In [1]: import numpy as np

In [2]: np.set_printoptions(precision=2, suppress=True, linewidth=160)

In [3]: data = np.load("mat.npy")

In [4]: data
Out[4]: 
array([[ 0,  0,  1,  4,  0,  5,  4,  0],
       [ 0,  0,  4, 10,  0, 14, 10,  0],
       [ 0,  0,  9, 20,  0, 29, 20,  0],
       [ 0,  0,  1,  4,  0,  5,  4,  0],
       [ 0,  0,  7, 16,  0, 23, 16,  0],
       [ 0,  0,  2,  6,  0,  8,  6,  0],
       [ 0,  0,  1,  4,  0,  5,  4,  0],
       [ 0,  0,  5, 12,  0, 17, 12,  0],
       [ 0,  0,  9, 20,  0, 29, 20,  0],
       [ 0,  0,  8, 18,  0, 26, 18,  0],
       [ 0,  0,  4, 10,  0, 14, 10,  0],
       [ 0,  0,  1,  4,  0,  5,  4,  0],
       [ 0,  0,  3,  8,  0, 11,  8,  0],
       [ 2,  0,  0,  2,  0,  2,  2,  0],
       [ 0,  0,  7, 16,  0, 23, 16,  0],
       [ 0,  0,  3,  8,  0, 11,  8,  0],
       [ 0,  0,  8, 18,  0, 26, 18,  0],
       [ 0,  0,  4, 10,  0, 14, 10,  0],
       [ 2,  0,  0,  2,  0,  2,  2,  0],
       [ 0,  0,  1,  4,  0,  5,  4,  0],
       [ 0,  0,  7, 16,  0, 23, 16,  0],
       [ 0,  0,  9, 20,  0, 29, 20,  0],
       [ 0,  0,  9, 20,  0, 29, 20,  0],
       [ 0,  0,  4, 10,  0, 14, 10,  0],
       [ 0,  0,  2,  6,  0,  8,  6,  0],
       [ 0,  0,  7, 16,  0, 23, 16,  0],
       [ 0,  0,  7, 16,  0, 23, 16,  0],
       [ 0,  0,  5, 12,  0, 17, 12,  0],
       [ 0,  0,  4, 10,  0, 14, 10,  0],
       [ 0,  0,  6, 14,  0, 20, 14,  0],
       [ 0,  0,  2,  6,  0,  8,  6,  0]])

In [5]: r0 = np.array([2, 3, 1])

In [6]: np.cross(data[10, :3], data[18, :3])
Out[6]: array([0, 8, 0])

In [7]: np.polyval(r0, data[10])
Out[7]: array([  1,   1,  45, 231,   1, 435, 231,   1])

In [8]: blk = np.stack([data, 5 * data, data[::-1]])

In [9]: np.linalg.norm(blk, axis=(1, 2))
Out[9]: array([143.05, 715.26, 143.05])

In [10]: blk = data.reshape(31, 2, -1)

In [11]: blk.sum(axis=1)
Out[11]: 
array([[ 0,  5,  5,  4],
       [ 0, 14, 14, 10],
       [ 0, 29, 29, 20],
       [ 0,  5,  5,  4],
       [ 0, 23, 23, 16],
       [ 0,  8,  8,  6],
       [ 0,  5,  5,  4],
       [ 0, 17, 17, 12],
       [ 0, 29, 29, 20],
       [ 0, 26, 26, 18],
       [ 0, 14, 14, 10],
       [ 0,  5,  5,  4],
       [ 0, 11, 11,  8],
       [ 2,  2,  2,  2],
       [ 0, 23, 23, 16],
       [ 0, 11, 11,  8],
       [ 0, 26, 26, 18],
       [ 0, 14, 14, 10],
       [ 2,  2,  2,  2],
       [ 0,  5,  5,  4],
       [ 0, 23, 23, 16],
       [ 0, 29, 29, 20],
       [ 0, 29, 29, 20],
       [ 0, 14, 14, 10],
       [ 0,  8,  8,  6],
       [ 0, 23, 23, 16],
       [ 0, 23, 23, 16],
       [ 0, 17, 17, 12],
       [ 0, 14, 14, 10],
       [ 0, 20, 20, 14],
       [ 0,  8,  8,  6]])

In [12]: blk[:, 0]
Out[12]: 
array([[ 0,  0,  1,  4],
       [ 0,  0,  4, 10],
       [ 0,  0,  9, 20],
       [ 0,  0,  1,  4],
       [ 0,  0,  7, 16],
       [ 0,  0,  2,  6],
       [ 0,  0,  1,  4],
       [ 0,  0,  5, 12],
       [ 0,  0,  9, 20],
       [ 0,  0,  8, 18],
       [ 0,  0,  4, 10],
       [ 0,  0,  1,  4],
       [ 0,  0,  3,  8],
       [ 2,  0,  0,  2],
       [ 0,  0,  7, 16],
       [ 0,  0,  3,  8],
       [ 0,  0,  8, 18],
       [ 0,  0,  4, 10],
       [ 2,  0,  0,  2],
       [ 0,  0,  1,  4],
       [ 0,  0,  7, 16],
       [ 0,  0,  9, 20],
       [ 0,  0,  9, 20],
       [ 0,  0,  4, 10],
       [ 0,  0,  2,  6],
       [ 0,  0,  7, 16],
       [ 0,  0,  7, 16],
       [ 0,  0,  5, 12],
       [ 0,  0,  4, 10],
       [ 0,  0,  6, 14],
       [ 0,  0,  2,  6]])

In [13]: np.einsum("ihd,jhd->hij", blk, blk).shape
Out[13]: (2, 31, 31)

In [14]: blk.shape
Out[14]: (31, 2, 4)
